>>> import numpy as np
>>> np.set_printoptions(precision=2, suppress=True, linewidth=200, sign=" ")
>>> mat = np.loadtxt("data.csv", delimiter=",")
>>> mat
array([[ 6.,  1.,  1.,  1.,  1.,  1.,  1.,  1.,  1.,  1.],
       [ 1.,  6.,  1.,  1.,  1.,  1.,  1.,  1.,  1.,  1.],
       [ 1.,  1.,  6.,  1.,  1.,  1.,  1.,  1.,  1.,  1.],
       [ 1.,  1.,  1.,  6.,  1.,  1.,  1.,  1.,  1.,  1.],
       [ 1.,  1.,  1.,  1.,  6.,  1.,  1.,  1.,  1.,  1.],
       [ 1.,  1.,  1.,  1.,  1.,  6.,  1.,  1.,  1.,  1.],
       [ 1.,  1.,  1.,  1.,  1.,  1.,  6.,  1.,  1.,  1.],
       [ 1.,  1.,  1.,  1.,  1.,  1.,  1.,  6.,  1.,  1.],
       [ 1.,  1.,  1.,  1.,  1.,  1.,  1.,  1.,  6.,  1.],
       [ 1.,  1.,  1.,  1.,  1.,  1.,  1.,  1.,  1.,  6.]])
>>> low = np.linalg.cholesky(mat)
>>> mat / np.sqrt(np.outer(np.diag(mat), np.diag(mat)))
array([[ 1.  ,  0.17,  0.17,  0.17,  0.17,  0.17,  0.17,  0.17,  0.17,  0.17],
       [ 0.17,  1.  ,  0.17,  0.17,  0.17,  0.17,  0.17,  0.17,  0.17,  0.17],
       [ 0.17,  0.17,  1.  ,  0.17,  0.17,  0.17,  0.17,  0.17,  0.17,  0.17],
       [ 0.17,  0.17,  0.17,  1.  ,  0.17,  0.17,  0.17,  0.17,  0.17,  0.17],
       [ 0.17,  0.17,  0.17,  0.17,  1.  ,  0.17,  0.17,  0.17,  0.17,  0.17],
       [ 0.17,  0.17,  0.17,  0.17,  0.17,  1.  ,  0.17,  0.17,  0.17,  0.17],
       [ 0.17,  0.17,  0.17,  0.17,  0.17,  0.17,  1.  ,  0.17,  0.17,  0.17],
       [ 0.17,  0.17,  0.17,  0.17,  0.17,  0.17,  0.17,  1.  ,  0.17,  0.17],
       [ 0.17,  0.17,  0.17,  0.17,  0.17,  0.17,  0.17,  0.17,  1.  ,  0.17],
       [ 0.17,  0.17,  0.17,  0.17,  0.17,  0.17,  0.17,  0.17,  0.17,  1.  ]])
>>> np.diag(low) ** 2
array([ 6.  ,  5.83,  5.71,  5.62,  5.56,  5.5 ,  5.45,  5.42,  5.38,  5.36])
>>> low @ low.T
array([[ 6.,  1.,  1.,  1.,  1.,  1.,  1.,  1.,  1.,  1.],
       [ 1.,  6.,  1.,  1.,  1.,  1.,  1.,  1.,  1.,  1.],
       [ 1.,  1.,  6.,  1.,  1.,  1.,  1.,  1.,  1.,  1.],
       [ 1.,  1.,  1.,  6.,  1.,  1.,  1.,  1.,  1.,  1.],
       [ 1.,  1.,  1.,  1.,  6.,  1.,  1.,  1.,  1.,  1.],
       [ 1.,  1.,  1.,  1.,  1.,  6.,  1.,  1.,  1.,  1.],
       [ 1.,  1.,  1.,  1.,  1.,  1.,  6.,  1.,  1.,  1.],
       [ 1.,  1.,  1.,  1.,  1.,  1.,  1.,  6.,  1.,  1.],
       [ 1.,  1.,  1.,  1.,  1.,  1.,  1.,  1.,  6.,  1.],
       [ 1.,  1.,  1.,  1.,  1.,  1.,  1.,  1.,  1.,  6.]])
>>> np.linalg.eigvalsh(mat).min() > 0
np.True_
